In [1]: import numpy as np

In [2]: np.set_printoptions(precision=1, suppress=True, linewidth=140, floatmode="fixed")

In [3]: def tidy(a):
   ...:     return np.round(a, 1) + 0
   ...: 

In [4]: W0 = np.load("layer7.npy")

In [5]: W0
Out[5]: 
array([[-3.0,  0.0,  0.0,  0.0,  0.0,  0.0,  0.0,  0.0,  0.0,  0.0],
       [ 0.0,  6.0,  0.0, -9.0, -3.0, -6.0,  0.0, -9.0,  3.0, -9.0],
       [ 0.0,  0.0, -3.0,  0.0,  0.0,  0.0,  0.0,  0.0,  0.0,  0.0],
       [ 0.0, -9.0,  0.0,  6.0,  3.0,  6.0,  0.0,  9.0, -3.0,  9.0],
       [ 0.0, -3.0,  0.0,  3.0, -2.0,  2.0,  0.0,  3.0, -1.0,  3.0],
       [ 0.0, -6.0,  0.0,  6.0,  2.0,  1.0,  0.0,  6.0, -2.0,  6.0],
       [ 0.0,  0.0,  0.0,  0.0,  0.0,  0.0, -3.0,  0.0,  0.0,  0.0],
       [ 0.0, -9.0,  0.0,  9.0,  3.0,  6.0,  0.0,  6.0, -3.0,  9.0],
       [ 0.0,  3.0,  0.0, -3.0, -1.0, -2.0,  0.0, -3.0, -2.0, -3.0],
       [ 0.0, -9.0,  0.0,  9.0,  3.0,  6.0,  0.0,  9.0, -3.0,  6.0]])

In [6]: W0.ravel(order="F")
Out[6]: 
array([-3.0,  0.0,  0.0,  0.0,  0.0,  0.0,  0.0,  0.0,  0.0,  0.0,  0.0,  6.0,  0.0, -9.0, -3.0, -6.0,  0.0, -9.0,  3.0, -9.0,  0.0,  0.0,
       -3.0,  0.0,  0.0,  0.0,  0.0,  0.0,  0.0,  0.0,  0.0, -9.0,  0.0,  6.0,  3.0,  6.0,  0.0,  9.0, -3.0,  9.0,  0.0, -3.0,  0.0,  3.0,
       -2.0,  2.0,  0.0,  3.0, -1.0,  3.0,  0.0, -6.0,  0.0,  6.0,  2.0,  1.0,  0.0,  6.0, -2.0,  6.0,  0.0,  0.0,  0.0,  0.0,  0.0,  0.0,
       -3.0,  0.0,  0.0,  0.0,  0.0, -9.0,  0.0,  9.0,  3.0,  6.0,  0.0,  6.0, -3.0,  9.0,  0.0,  3.0,  0.0, -3.0, -1.0, -2.0,  0.0, -3.0,
       -2.0, -3.0,  0.0, -9.0,  0.0,  9.0,  3.0,  6.0,  0.0,  9.0, -3.0,  6.0])

In [7]: W0.reshape(10, 11)
Traceback (most recent call last):
  Cell In[7], line 1
    W0.reshape(10, 11)
ValueError: cannot reshape array of size 100 into shape (10,11)


In [8]: T = W0.reshape(10, 2, -1)

In [9]: T[:, 0]
Out[9]: 
array([[-3.0,  0.0,  0.0,  0.0,  0.0],
       [ 0.0,  6.0,  0.0, -9.0, -3.0],
       [ 0.0,  0.0, -3.0,  0.0,  0.0],
       [ 0.0, -9.0,  0.0,  6.0,  3.0],
       [ 0.0, -3.0,  0.0,  3.0, -2.0],
       [ 0.0, -6.0,  0.0,  6.0,  2.0],
       [ 0.0,  0.0,  0.0,  0.0,  0.0],
       [ 0.0, -9.0,  0.0,  9.0,  3.0],
       [ 0.0,  3.0,  0.0, -3.0, -1.0],
       [ 0.0, -9.0,  0.0,  9.0,  3.0]])

In [10]: T.shape
Out[10]: (10, 2, 5)

In [11]: T.sum(axis=1)
Out[11]: 
array([[ -3.0,   0.0,   0.0,   0.0,   0.0],
       [ -6.0,   6.0,  -9.0,  -6.0, -12.0],
       [  0.0,   0.0,  -3.0,   0.0,   0.0],
       [  6.0,  -9.0,   9.0,   3.0,  12.0],
       [  2.0,  -3.0,   3.0,   2.0,   1.0],
       [  1.0,  -6.0,   6.0,   4.0,   8.0],
       [  0.0,  -3.0,   0.0,   0.0,   0.0],
       [  6.0,  -9.0,   6.0,   6.0,  12.0],
       [ -2.0,   3.0,  -3.0,  -5.0,  -4.0],
       [  6.0,  -9.0,   9.0,   6.0,   9.0]])

In [12]: T = np.stack([W0, -2 * W0, W0[::-1]])

In [13]: (T @ W0.T).shape
Out[13]: (3, 10, 10)

In [14]: T.shape
Out[14]: (3, 10, 10)

In [15]: x = np.array([0, 1, 0, 1, 0, 0, 2, 2, 2, 2])

In [16]: target = W0 @ x

In [17]: target
Out[17]: array([  0.0, -33.0,   0.0,  27.0,  10.0,  20.0,  -6.0,  24.0, -16.0,  24.0])

In [18]: tidy(np.linalg.solve(W0, 5 * target))
Out[18]: array([ 0.0,  5.0,  0.0,  5.0,  0.0,  0.0, 10.0, 10.0, 10.0, 10.0])

In [19]: tidy(np.linalg.solve(W0.T, W0[9]))
Out[19]: array([0.0, 0.0, 0.0, 0.0, 0.0, 0.0, 0.0, 0.0, 0.0, 1.0])

In [20]: tidy(np.linalg.solve(W0, target))
Out[20]: array([0.0, 1.0, 0.0, 1.0, 0.0, 0.0, 2.0, 2.0, 2.0, 2.0])

In [21]: ang = np.radians(45)

In [22]: r_ = np.eye(10)

In [23]: r_[1, 1] = r_[7, 7] = np.cos(ang)

In [24]: r_[1, 7], r_[7, 1] = -np.sin(ang), np.sin(ang)

In [25]: tidy(r_)
Out[25]: 
array([[ 1.0,  0.0,  0.0,  0.0,  0.0,  0.0,  0.0,  0.0,  0.0,  0.0],
       [ 0.0,  0.7,  0.0,  0.0,  0.0,  0.0,  0.0, -0.7,  0.0,  0.0],
       [ 0.0,  0.0,  1.0,  0.0,  0.0,  0.0,  0.0,  0.0,  0.0,  0.0],
       [ 0.0,  0.0,  0.0,  1.0,  0.0,  0.0,  0.0,  0.0,  0.0,  0.0],
       [ 0.0,  0.0,  0.0,  0.0,  1.0,  0.0,  0.0,  0.0,  0.0,  0.0],
       [ 0.0,  0.0,  0.0,  0.0,  0.0,  1.0,  0.0,  0.0,  0.0,  0.0],
       [ 0.0,  0.0,  0.0,  0.0,  0.0,  0.0,  1.0,  0.0,  0.0,  0.0],
       [ 0.0,  0.7,  0.0,  0.0,  0.0,  0.0,  0.0,  0.7,  0.0,  0.0],
       [ 0.0,  0.0,  0.0,  0.0,  0.0,  0.0,  0.0,  0.0,  1.0,  0.0],
       [ 0.0,  0.0,  0.0,  0.0,  0.0,  0.0,  0.0,  0.0,  0.0,  1.0]])

In [26]: M2 = W0 @ r_.T

In [27]: tidy(np.linalg.svd(W0, compute_uv=False)), tidy(np.linalg.svd(M2, compute_uv=False))
Out[27]: 
(array([39.0,  3.0,  3.0,  3.0,  3.0,  3.0,  3.0,  3.0,  3.0,  3.0]),
 array([39.0,  3.0,  3.0,  3.0,  3.0,  3.0,  3.0,  3.0,  3.0,  3.0]))

In [28]: J = np.array([[2, -2, 1, 0, 1, -1, 2, -1, 0],
    ...:     [1, -2, 0, -2, -1, 1, 2, 2, 1],
    ...:     [-2, -2, -1, -1, -1, -2, -1, -2, -2],
    ...:     [2, 2, 2, 0, 0, -1, -2, -2, 0],
    ...:     [-1, 1, 0, -2, -2, 1, -1, 1, 1],
    ...:     [-1, 0, -1, 1, -2, -1, 1, 1, -2],
    ...:     [2, -2, -2, -1, 0, 1, 1, -2, -1],
    ...:     [1, 1, 2, 0, -1, 1, 1, -2, -1],
    ...:     [0, -2, -1, 0, 2, 0, -2, 2, -1]])

In [29]: J
Out[29]: 
array([[ 2, -2,  1,  0,  1, -1,  2, -1,  0],
       [ 1, -2,  0, -2, -1,  1,  2,  2,  1],
       [-2, -2, -1, -1, -1, -2, -1, -2, -2],
       [ 2,  2,  2,  0,  0, -1, -2, -2,  0],
       [-1,  1,  0, -2, -2,  1, -1,  1,  1],
       [-1,  0, -1,  1, -2, -1,  1,  1, -2],
       [ 2, -2, -2, -1,  0,  1,  1, -2, -1],
       [ 1,  1,  2,  0, -1,  1,  1, -2, -1],
       [ 0, -2, -1,  0,  2,  0, -2,  2, -1]])

In [30]: np.linalg.cond(J) > 100
Out[30]: np.True_

In [31]: tidy(np.abs(np.linalg.svd(J)[2][-1]))
Out[31]: array([0.1, 0.5, 0.1, 0.6, 0.4, 0.2, 0.3, 0.1, 0.3])

In [32]: np.argsort(-np.linalg.norm(J, axis=0).round(6), kind="stable")[:3]
Out[32]: array([7, 1, 6])

In [33]: [round(float(x), 1) for x in np.linalg.svd(J, compute_uv=False)[:3]]
Out[33]: [6.4, 6.0, 5.6]
